$ ipython --no-banner

In [1]: import numpy as np

In [2]: from numpy import linalg as LA

In [3]: np.set_printoptions(precision=3, suppress=True, linewidth=140, floatmode="fixed")

In [4]: rd = lambda a: np.round(a, 3) + 0

In [5]: W0 = np.minimum.outer(np.arange(1, 12), np.arange(1, 12)) * 4

In [6]: W0
Out[6]: 
array([[ 4,  4,  4,  4,  4,  4,  4,  4,  4,  4,  4],
       [ 4,  8,  8,  8,  8,  8,  8,  8,  8,  8,  8],
       [ 4,  8, 12, 12, 12, 12, 12, 12, 12, 12, 12],
       [ 4,  8, 12, 16, 16, 16, 16, 16, 16, 16, 16],
       [ 4,  8, 12, 16, 20, 20, 20, 20, 20, 20, 20],
       [ 4,  8, 12, 16, 20, 24, 24, 24, 24, 24, 24],
       [ 4,  8, 12, 16, 20, 24, 28, 28, 28, 28, 28],
       [ 4,  8, 12, 16, 20, 24, 28, 32, 32, 32, 32],
       [ 4,  8, 12, 16, 20, 24, 28, 32, 36, 36, 36],
       [ 4,  8, 12, 16, 20, 24, 28, 32, 36, 40, 40],
       [ 4,  8, 12, 16, 20, 24, 28, 32, 36, 40, 44]])

In [7]: # equal to its transpose

In [8]: Lm = LA.cholesky(W0)

In [9]: Lm @ Lm.T
Out[9]: 
array([[ 4.000,  4.000,  4.000,  4.000,  4.000,  4.000,  4.000,  4.000,  4.000,  4.000,  4.000],
       [ 4.000,  8.000,  8.000,  8.000,  8.000,  8.000,  8.000,  8.000,  8.000,  8.000,  8.000],
       [ 4.000,  8.000, 12.000, 12.000, 12.000, 12.000, 12.000, 12.000, 12.000, 12.000, 12.000],
       [ 4.000,  8.000, 12.000, 16.000, 16.000, 16.000, 16.000, 16.000, 16.000, 16.000, 16.000],
       [ 4.000,  8.000, 12.000, 16.000, 20.000, 20.000, 20.000, 20.000, 20.000, 20.000, 20.000],
       [ 4.000,  8.000, 12.000, 16.000, 20.000, 24.000, 24.000, 24.000, 24.000, 24.000, 24.000],
       [ 4.000,  8.000, 12.000, 16.000, 20.000, 24.000, 28.000, 28.000, 28.000, 28.000, 28.000],
       [ 4.000,  8.000, 12.000, 16.000, 20.000, 24.000, 28.000, 32.000, 32.000, 32.000, 32.000],
       [ 4.000,  8.000, 12.000, 16.000, 20.000, 24.000, 28.000, 32.000, 36.000, 36.000, 36.000],
       [ 4.000,  8.000, 12.000, 16.000, 20.000, 24.000, 28.000, 32.000, 36.000, 40.000, 40.000],
       [ 4.000,  8.000, 12.000, 16.000, 20.000, 24.000, 28.000, 32.000, 36.000, 40.000, 44.000]])

In [10]: np.diag(Lm) ** 2
Out[10]: array([4.000, 4.000, 4.000, 4.000, 4.000, 4.000, 4.000, 4.000, 4.000, 4.000, 4.000])

In [11]: rng = np.random.default_rng(73)

In [12]: z = rng.permutation(11)

In [13]: Y = W0[:, z] * rng.choice([-1, 1], 11)

In [14]: Y
Out[14]: 
array([[  4,  -4,  -4,   4,   4,  -4,   4,   4,  -4,   4,  -4],
       [  8,  -8,  -8,   4,   8,  -8,   8,   8,  -8,   8,  -8],
       [ 12, -12, -12,   4,  12, -12,  12,  12, -12,   8, -12],
       [ 16, -16, -16,   4,  16, -16,  12,  16, -16,   8, -16],
       [ 20, -20, -20,   4,  16, -20,  12,  20, -20,   8, -20],
       [ 20, -24, -24,   4,  16, -24,  12,  24, -24,   8, -24],
       [ 20, -28, -28,   4,  16, -28,  12,  24, -28,   8, -28],
       [ 20, -28, -32,   4,  16, -32,  12,  24, -32,   8, -32],
       [ 20, -28, -36,   4,  16, -32,  12,  24, -36,   8, -36],
       [ 20, -28, -40,   4,  16, -32,  12,  24, -36,   8, -40],
       [ 20, -28, -44,   4,  16, -32,  12,  24, -36,   8, -40]])

In [15]: Uu, _, Vt = LA.svd(W0.T @ Y)

In [16]: rd(LA.lstsq(W0, Y)[0])
Out[16]: 
array([[ 0.000,  0.000,  0.000,  1.000,  0.000,  0.000,  0.000,  0.000,  0.000,  0.000,  0.000],
       [ 0.000,  0.000,  0.000,  0.000,  0.000,  0.000,  0.000,  0.000,  0.000,  1.000,  0.000],
       [ 0.000,  0.000,  0.000,  0.000,  0.000,  0.000,  1.000,  0.000,  0.000,  0.000,  0.000],
       [ 0.000,  0.000,  0.000,  0.000,  1.000,  0.000,  0.000,  0.000,  0.000,  0.000,  0.000],
       [ 1.000,  0.000,  0.000,  0.000,  0.000,  0.000,  0.000,  0.000,  0.000,  0.000,  0.000],
       [ 0.000,  0.000,  0.000,  0.000,  0.000,  0.000,  0.000,  1.000,  0.000,  0.000,  0.000],
       [ 0.000, -1.000,  0.000,  0.000,  0.000,  0.000,  0.000,  0.000,  0.000,  0.000,  0.000],
       [ 0.000,  0.000,  0.000,  0.000,  0.000, -1.000,  0.000,  0.000,  0.000,  0.000,  0.000],
       [ 0.000,  0.000,  0.000,  0.000,  0.000,  0.000,  0.000,  0.000, -1.000,  0.000,  0.000],
       [ 0.000,  0.000,  0.000,  0.000,  0.000,  0.000,  0.000,  0.000,  0.000,  0.000, -1.000],
       [ 0.000,  0.000, -1.000,  0.000,  0.000,  0.000,  0.000,  0.000,  0.000,  0.000,  0.000]])

In [17]: M = np.load("sample10.npy")

In [18]: M
Out[18]: 
array([[ 2, -3, -1,  2,  3,  1, -3,  2,  1, -2,  1,  3],
       [-2, -2,  0, -3, -2, -1,  0, -1, -3, -1, -2, -3],
       [-2,  0,  2, -1,  3,  3,  1, -3, -2,  3,  0,  2],
       [ 3,  0,  2,  0, -2,  1, -2,  2,  3,  2,  2,  0],
       [-2,  1, -1,  3,  0,  3,  1,  3, -1,  0,  2, -3],
       [ 1,  2, -1, -1, -2,  3, -3,  2,  3, -3, -1, -3],
       [ 1,  1, -1,  2,  3, -1,  2,  2, -3,  3, -3,  3],
       [ 3, -1,  1, -1,  0,  1, -1,  0, -1, -1,  3,  1],
       [-2,  0,  2, -1,  3,  3,  1, -3, -2,  3,  0,  2],
       [ 3,  0, -2,  0,  1,  3,  2, -3,  1, -1,  2,  0],
       [-1,  3, -2,  0,  1, -3, -3,  0,  0,  0, -2, -1]])

In [19]: # null space of dimension 2

In [20]: Uu, sigma, Vt = LA.svd(M)

In [21]: rd(sigma)
Out[21]: array([12.679, 10.230,  8.875,  7.353,  6.100,  5.891,  5.454,  3.917,  3.233,  1.820,  0.000])

In [22]: Y = Uu[:, :10] @ np.diag(sigma[:10]) @ Vt[:10]

In [23]: rd(LA.norm(M - Y) / LA.norm(M))
Out[23]: np.float64(0.0)

In [24]: print(LA.matrix_rank(M, rtol=0.05))
10

In [25]: rd(Y)
Out[25]: 
array([[ 2.000, -3.000, -1.000,  2.000,  3.000,  1.000, -3.000,  2.000,  1.000, -2.000,  1.000,  3.000],
       [-2.000, -2.000,  0.000, -3.000, -2.000, -1.000,  0.000, -1.000, -3.000, -1.000, -2.000, -3.000],
       [-2.000,  0.000,  2.000, -1.000,  3.000,  3.000,  1.000, -3.000, -2.000,  3.000,  0.000,  2.000],
       [ 3.000,  0.000,  2.000,  0.000, -2.000,  1.000, -2.000,  2.000,  3.000,  2.000,  2.000,  0.000],
       [-2.000,  1.000, -1.000,  3.000,  0.000,  3.000,  1.000,  3.000, -1.000,  0.000,  2.000, -3.000],
       [ 1.000,  2.000, -1.000, -1.000, -2.000,  3.000, -3.000,  2.000,  3.000, -3.000, -1.000, -3.000],
       [ 1.000,  1.000, -1.000,  2.000,  3.000, -1.000,  2.000,  2.000, -3.000,  3.000, -3.000,  3.000],
       [ 3.000, -1.000,  1.000, -1.000,  0.000,  1.000, -1.000,  0.000, -1.000, -1.000,  3.000,  1.000],
       [-2.000,  0.000,  2.000, -1.000,  3.000,  3.000,  1.000, -3.000, -2.000,  3.000,  0.000,  2.000],
       [ 3.000,  0.000, -2.000,  0.000,  1.000,  3.000,  2.000, -3.000,  1.000, -1.000,  2.000,  0.000],
       [-1.000,  3.000, -2.000,  0.000,  1.000, -3.000, -3.000,  0.000,  0.000,  0.000, -2.000, -1.000]])

In [26]: print(LA.cond(M) > 100)
True

In [27]: rd(LA.norm(M, 2) / LA.norm(M))
Out[27]: np.float64(0.551)

In [28]: LA.matrix_rank(M, rtol=0.1)
Out[28]: np.int64(10)

In [29]: x0 = np.ones(11)

In [30]: for _ in range(4):
    ...:     x0 = W0 @ x0
    ...:     x0 /= LA.norm(x0)
    ...:     print(round(x0 @ W0 @ x0, 3))
    ...: 
214.453
214.726
214.729
214.729

In [31]: rd(LA.eigvalsh(W0)[-1])
Out[31]: np.float64(214.729)

In [32]: print(rd(x0))
[0.057 0.113 0.166 0.217 0.263 0.305 0.341 0.370 0.393 0.408 0.416]

In [33]: mat = np.diag(5 * np.array([2, 2, 1, 0, 1])) + np.array([[1, 0, 1, 1, 0],
    ...:     [1, 0, 1, 0, 1],
    ...:     [2, 2, 2, 1, 2],
    ...:     [0, 2, 1, 0, 0],
    ...:     [1, 2, 2, 1, 0]])

In [34]: mat
Out[34]: 
array([[11,  0,  1,  1,  0],
       [ 1, 10,  1,  0,  1],
       [ 2,  2,  7,  1,  2],
       [ 0,  2,  1,  0,  0],
       [ 1,  2,  2,  1,  5]])

In [35]: proj = np.triu(np.array([[3, 4, 3, 4, 5],
    ...:     [5, 2, 4, 0, 0],
    ...:     [5, 2, 3, 2, 1],
    ...:     [3, 1, 4, 4, 5],
    ...:     [2, 2, 0, 2, 2]]), 1) + np.eye(5)

In [36]: Y = proj @ mat @ LA.inv(proj)

In [37]: print(Y)
[[  26.000  -40.000  122.000 -339.000 1478.000]
 [   9.000  -18.000   74.000 -180.000  790.000]
 [   3.000   -4.000   18.000  -46.000  204.000]
 [   5.000   -8.000   28.000  -71.000  327.000]
 [   1.000   -2.000    7.000  -17.000   78.000]]

In [38]: rd(np.poly(Y))
Out[38]: array([    1.000,   -33.000,   386.000, -1869.000,  3091.000,    50.000])

In [39]: rd(LA.det(Y))
Out[39]: np.float64(-50.0)
